>>> import numpy as np
>>> np.set_printoptions(precision=3, suppress=True, linewidth=160)
>>> X = np.loadtxt("block12.csv", delimiter=",")
>>> print(X)
[[ -3.058   3.206 -12.718  14.606   2.043  -1.128   7.133]
 [ -0.265   1.123  -1.482   1.722   0.585   0.685  -0.239]
 [ -0.221  -0.511  -0.326   0.101  -0.382  -0.56    0.973]
 [ -0.214   1.383  -1.676   2.241   0.899   0.788  -0.399]
 [  2.329  -1.481   9.048 -10.207  -0.923   1.725  -6.418]
 [  0.77    0.567   2.291  -2.071   0.416   1.123  -2.583]
 [ -0.071  -0.892   0.293  -0.572  -0.528  -0.712   0.844]
 [  0.315  -3.08    3.039  -4.803  -2.02   -1.228   0.293]
 [  2.522  -0.983   9.027  -8.936  -0.2     1.385  -6.025]
 [  1.823  -2.269   7.493  -8.22   -1.216  -0.077  -3.277]
 [  0.681   0.984   1.849  -1.68    0.599   1.6    -3.011]
 [ -1.809   1.77   -7.455   8.652   1.156  -0.9     4.523]
 [  0.595   0.88    1.439  -0.768   0.73    0.984  -2.031]
 [  1.18   -1.608   5.024  -5.799  -0.949   0.119  -2.425]
 [  0.435  -0.114   1.654  -2.151  -0.17    0.74   -1.774]
 [  1.068   0.467   3.261  -2.773   0.442   0.958  -2.759]
 [  1.449  -2.983   7.024  -8.669  -1.981  -0.386  -2.496]
 [ -2.882   2.856 -11.588  12.834   1.612  -0.771   6.237]
 [  1.083  -1.063   4.713  -6.073  -0.923   1.123  -3.572]
 [  1.868  -3.354   8.729 -10.838  -2.296  -0.042  -3.721]
 [ -1.814   0.258  -6.285   6.061  -0.091  -1.258   4.56 ]
 [  1.893  -5.397  10.085 -12.933  -3.539  -1.432  -2.415]
 [  0.696  -0.806   2.846  -3.33   -0.433   0.395  -1.884]
 [ -0.369  -1.465  -0.209  -0.603  -1.05   -1.163   1.751]
 [  2.34    1.381   7.266  -6.813   0.996   3.289  -7.747]]
>>> f, g = X[2], X[11]
>>> print(round(float(f @ g), 3))
7.263
>>> p = (f @ g) / (f @ f) * f
>>> print(np.round((g - p) @ f, 3))
-0.0
>>> print(np.linalg.matrix_rank(np.outer(f, g)))
1
>>> print(g - p)
[-0.933  3.795 -6.163  8.252  2.67   1.319  0.667]
>>> def softmax(z):
...     e = np.exp(z - z.max(axis=-1, keepdims=True))
...     return e / e.sum(axis=-1, keepdims=True)
... 
>>> print(np.round(softmax(10 * X[9]), 3) + 0)
[0. 0. 1. 0. 0. 0. 0.]
>>> print(softmax(X).sum(axis=1))
[1. 1. 1. 1. 1. 1. 1. 1. 1. 1. 1. 1. 1. 1. 1. 1. 1. 1. 1. 1. 1. 1. 1. 1. 1.]
>>> print(np.round(softmax(X[9] + 4), 3) + 0)
[0.003 0.    0.996 0.    0.    0.001 0.   ]
>>> S = X @ X.T / np.sqrt(7)
>>> print(softmax(S)[9] @ X)
[  1.893  -5.397  10.085 -12.933  -3.539  -1.432  -2.415]
>>> print(softmax(S).round(6).argmax(axis=1))
[ 0  0  0  0 21  4 21 21 21 21 24  0 24 21  4  4 21  0 21 21  0 21 21 21  4]
>>> d = np.linalg.norm(X[:, None] - X[None], axis=-1)
>>> print((d + 1e9 * np.eye(25)).round(6).argmin(axis=1))
[17  3  6  1  8 10  2 22  4 16  5 20 10 18  5  5  9  0 13 16 11 19 14  6  8]
>>> print(d.shape)
(25, 25)
>>> print(d.mean(axis=1).argmax())
0
>>> F = np.load("m.npy")
>>> print(F)
[[ 0.833  0.225 -0.344 -0.363  0.073]
 [ 0.463  0.141  0.351  0.795 -0.104]
 [ 0.139 -0.708 -0.238  0.229  0.609]
 [-0.231  0.326 -0.809  0.429 -0.047]
 [ 0.139 -0.568 -0.216  0.013 -0.782]]
>>> rng = np.random.default_rng(90061)
>>> lab = rng.permutation(5)
>>> print(lab)
[1 3 4 0 2]
>>> B = F[lab][:, lab]
>>> print(np.allclose(B, F))
False
>>> print(np.diag(B))
[ 0.141  0.429 -0.782  0.833 -0.238]
>>> print(round(np.trace(B), 3))
0.382
>>> print(B)
[[ 0.141  0.795 -0.104  0.463  0.351]
 [ 0.326  0.429 -0.047 -0.231 -0.809]
 [-0.568  0.013 -0.782  0.139 -0.216]
 [ 0.225 -0.363  0.073  0.833 -0.344]
 [-0.708  0.229  0.609  0.139 -0.238]]
